$ python -q
>>> import numpy as np
>>> from numpy import linalg as LA
>>> np.set_printoptions(precision=2, suppress=True, linewidth=120)
>>> rd = lambda a: np.round(a, 2) + 0
>>> X = np.load("run17.npy")
>>> rd(X)
array([[ 0.59,  9.97, -0.39],
       [-8.18,  1.82,  5.45],
       [-8.32,  0.07,  5.55],
       [ 8.27, -1.05, -5.52],
       [-5.78,  7.19,  3.86],
       [ 7.54, -4.23, -5.03],
       [-6.  , -6.92,  4.  ],
       [-8.18,  1.8 ,  5.46],
       [-7.96, -2.92,  5.31],
       [ 1.37,  9.86, -0.91],
       [ 5.68,  7.31, -3.78],
       [ 1.44,  9.85, -0.96],
       [-4.2 ,  8.63,  2.8 ]])
>>> # rank 2
>>> np.allclose(X[:-1].T @ LA.lstsq(X[:-1].T, X[-1])[0], X[-1])
True
>>> LA.lstsq(X[:-1].T, X[-1])[2]
np.int32(2)
>>> try:
...     LA.inv(X)
... except LA.LinAlgError as e:
...     print("failed:", e)
... 
failed: Last 2 dimensions of the array must be square
>>> D = LA.norm(X[:, None] - X[None], axis=-1)
>>> D.shape
(13, 13)
>>> (D + 1e9 * np.eye(13)).round(6).argmin(axis=1)
array([ 9,  7,  7,  5, 12,  3,  8,  1,  2, 11, 11,  9,  4])
>>> rd(LA.norm(X - X.mean(axis=0), axis=1))
array([ 7.38,  7.76,  8.4 , 12.86,  6.22, 13.48, 11.29,  7.76,  9.57,  7.7 ,  9.92,  7.74,  6.15])
>>> LA.matrix_rank(D ** 2)
np.int64(3)
>>> np.unravel_index(D.round(6).argmax(), D.shape)
(np.int64(6), np.int64(10))
>>> rd(LA.norm(X, axis=1))
array([10., 10., 10., 10., 10., 10., 10., 10., 10., 10., 10., 10., 10.])
>>> LA.norm(X, axis=1).argmax()
np.int64(3)
>>> rd(LA.norm(X, 1)), rd(LA.norm(X, np.inf))
(np.float64(73.52), np.float64(16.93))
>>> rd(LA.norm(X, "nuc"))
np.float64(50.85)
>>> rd(X[7] @ X[12])
np.float64(65.2)
>>> rd(LA.norm(X) ** 2 / LA.norm(X, 2) ** 2)
np.float64(1.74)
>>> left, sv, Vt = LA.svd(X)
>>> vecs = Vt[:(sv > 1e-8).sum()]
>>> rng = np.random.default_rng(65)
>>> vec = X[4] + 3 * X[7] + rng.integers(2) * np.eye(3)[1]
>>> rd(vec)
array([-30.34,  12.6 ,  20.22])
>>> rd(vecs.T @ vecs)
array([[ 0.69,  0.  , -0.46],
       [ 0.  ,  1.  ,  0.  ],
       [-0.46,  0.  ,  0.31]])
>>> rd(LA.norm(vec - vecs.T @ vecs @ vec))
np.float64(0.0)
>>> arr = np.array([[0, 2, 0, -1, -3],
...     [-2, 0, 0, 2, 0],
...     [0, 0, 0, 0, 2],
...     [1, -2, 0, 0, 1],
...     [3, 0, -2, -1, 0]])
>>> # rows and columns are dependent
>>> np.allclose(arr, arr.T)
False
>>> assert arr == arr.T
Traceback (most recent call last):
  File "<python-input-32>", line 1, in <module>
    assert arr == arr.T
           ^^^^^^^^^^^^
ValueError: The truth value of an array with more than one element is ambiguous. Use a.any() or a.all()
>>> arr @ arr
array([[-14,   2,   6,   7,  -1],
       [  2,  -8,   0,   2,   8],
       [  6,   0,  -4,  -2,   0],
       [  7,   2,  -2,  -6,  -3],
       [ -1,   8,   0,  -3, -14]])
>>> np.trace(arr)
np.int64(0)
>>> (arr - arr.T) / 2
array([[ 0.,  2.,  0., -1., -3.],
       [-2.,  0.,  0.,  2.,  0.],
       [ 0.,  0.,  0.,  0.,  2.],
       [ 1., -2.,  0.,  0.,  1.],
       [ 3.,  0., -2., -1.,  0.]])
>>> data = np.array([[4, 0, 0], [2, 0, 0], [7, 0, 0]])
>>> # rank 1
>>> rd(LA.svd(data, compute_uv=False))
array([8.31, 0.  , 0.  ])
>>> rd(LA.pinv(data))
array([[0.06, 0.03, 0.1 ],
       [0.  , 0.  , 0.  ],
       [0.  , 0.  , 0.  ]])
>>> data @ data.T
array([[16,  8, 28],
       [ 8,  4, 14],
       [28, 14, 49]])
>>> data @ data
array([[16,  0,  0],
       [ 8,  0,  0],
       [28,  0,  0]])
>>> [int(LA.matrix_rank(LA.matrix_power(data, p))) for p in range(1, 4)]
[1, 1, 1]
>>> rd(LA.norm(data, 2) / LA.norm(data))
np.float64(1.0)
>>> [round(float(x), 2) for x in LA.svd(data, compute_uv=False)[:3]]
[8.31, 0.0, 0.0]
>>> A = rng.normal(size=(15, 3)) + 5 * np.array([3, 2, 4])
>>> rd(A)
array([[15.2 , 11.24, 18.43],
       [14.36,  9.24, 20.09],
       [15.17,  8.74, 20.27],
       [15.68, 11.84, 19.91],
       [16.15,  9.75, 18.68],
       [15.55,  8.62, 20.57],
       [15.48, 11.01, 19.1 ],
       [15.15,  9.76, 20.99],
       [16.72,  9.81, 18.54],
       [14.18,  9.89, 18.53],
       [17.17, 12.39, 19.49],
       [15.9 , 10.39, 21.19],
       [16.67,  9.85, 21.49],
       [13.96,  9.94, 22.05],
       [14.25,  9.02, 19.26]])
>>> u, g = A[0], A[8]
>>> rd(u @ u)
np.float64(697.01)
>>> p = (u @ g) / (u @ u) * u
>>> rd(np.outer(u, g))
array([[254.08, 149.05, 281.75],
       [187.96, 110.26, 208.42],
       [308.21, 180.8 , 341.77]])
>>> rd((g - p) @ u)
np.float64(0.0)
>>> def softmax(z):
...     e = np.exp(z - z.max(axis=-1, keepdims=True))
...     return e / e.sum(axis=-1, keepdims=True)
... 
>>> rd(softmax(A[7] + 2))
array([0., 0., 1.])
>>> rd(softmax(A[7]))
array([0., 0., 1.])
>>> rd(softmax(A).sum(axis=1))
array([1., 1., 1., 1., 1., 1., 1., 1., 1., 1., 1., 1., 1., 1., 1.])
>>> S = A @ A.T / np.sqrt(3)
>>> softmax(S).round(6).argmax(axis=1)
array([12, 12, 12, 12, 12, 12, 12, 12, 12, 12, 10, 12, 12, 12, 12])
>>> rd(softmax(S)[7] @ A)
array([16.68,  9.87, 21.48])
>>> rd(np.abs(LA.svd(A)[2][-1]))
array([0.71, 0.68, 0.2 ])
>>> LA.matrix_rank(A, rtol=0.1)
np.int64(1)
>>> np.argsort(-LA.norm(A, axis=0).round(6), kind="stable")[:3]
array([2, 0, 1])
